$ python -q
>>> import numpy as np
>>> np.set_printoptions(precision=3, suppress=True, linewidth=200, sign=" ")
>>> ang = np.deg2rad(60)
>>> arr = np.eye(9)
>>> arr[np.ix_([8, 6], [8, 6])] = [[np.cos(ang), -np.sin(ang)], [np.sin(ang), np.cos(ang)]]
>>> arr
array([[ 1.   ,  0.   ,  0.   ,  0.   ,  0.   ,  0.   ,  0.   ,  0.   ,  0.   ],
       [ 0.   ,  1.   ,  0.   ,  0.   ,  0.   ,  0.   ,  0.   ,  0.   ,  0.   ],
       [ 0.   ,  0.   ,  1.   ,  0.   ,  0.   ,  0.   ,  0.   ,  0.   ,  0.   ],
       [ 0.   ,  0.   ,  0.   ,  1.   ,  0.   ,  0.   ,  0.   ,  0.   ,  0.   ],
       [ 0.   ,  0.   ,  0.   ,  0.   ,  1.   ,  0.   ,  0.   ,  0.   ,  0.   ],
       [ 0.   ,  0.   ,  0.   ,  0.   ,  0.   ,  1.   ,  0.   ,  0.   ,  0.   ],
       [ 0.   ,  0.   ,  0.   ,  0.   ,  0.   ,  0.   ,  0.5  ,  0.   ,  0.866],
       [ 0.   ,  0.   ,  0.   ,  0.   ,  0.   ,  0.   ,  0.   ,  1.   ,  0.   ],
       [ 0.   ,  0.   ,  0.   ,  0.   ,  0.   ,  0.   , -0.866,  0.   ,  0.5  ]])
>>> x0 = np.array([-4, -5, 7, 0, -6, 7, -3, -8, -8])
>>> rhs = arr @ x0
>>> rhs
array([-4.   , -5.   ,  7.   ,  0.   , -6.   ,  7.   , -8.428, -8.   , -1.402])
>>> np.linalg.solve(arr, rhs)
array([-4., -5.,  7.,  0., -6.,  7., -3., -8., -8.])
>>> np.linalg.solve(arr.T, arr[1])
array([ 0.,  1.,  0.,  0.,  0.,  0.,  0.,  0., -0.])
>>> arr @ arr
array([[ 1.   ,  0.   ,  0.   ,  0.   ,  0.   ,  0.   ,  0.   ,  0.   ,  0.   ],
       [ 0.   ,  1.   ,  0.   ,  0.   ,  0.   ,  0.   ,  0.   ,  0.   ,  0.   ],
       [ 0.   ,  0.   ,  1.   ,  0.   ,  0.   ,  0.   ,  0.   ,  0.   ,  0.   ],
       [ 0.   ,  0.   ,  0.   ,  1.   ,  0.   ,  0.   ,  0.   ,  0.   ,  0.   ],
       [ 0.   ,  0.   ,  0.   ,  0.   ,  1.   ,  0.   ,  0.   ,  0.   ,  0.   ],
       [ 0.   ,  0.   ,  0.   ,  0.   ,  0.   ,  1.   ,  0.   ,  0.   ,  0.   ],
       [ 0.   ,  0.   ,  0.   ,  0.   ,  0.   ,  0.   , -0.5  ,  0.   ,  0.866],
       [ 0.   ,  0.   ,  0.   ,  0.   ,  0.   ,  0.   ,  0.   ,  1.   ,  0.   ],
       [ 0.   ,  0.   ,  0.   ,  0.   ,  0.   ,  0.   , -0.866,  0.   , -0.5  ]])
>>> np.flatnonzero(np.linalg.matrix_power((arr != 0) + (arr.T != 0) + np.eye(9), 9)[4])
array([ 4])
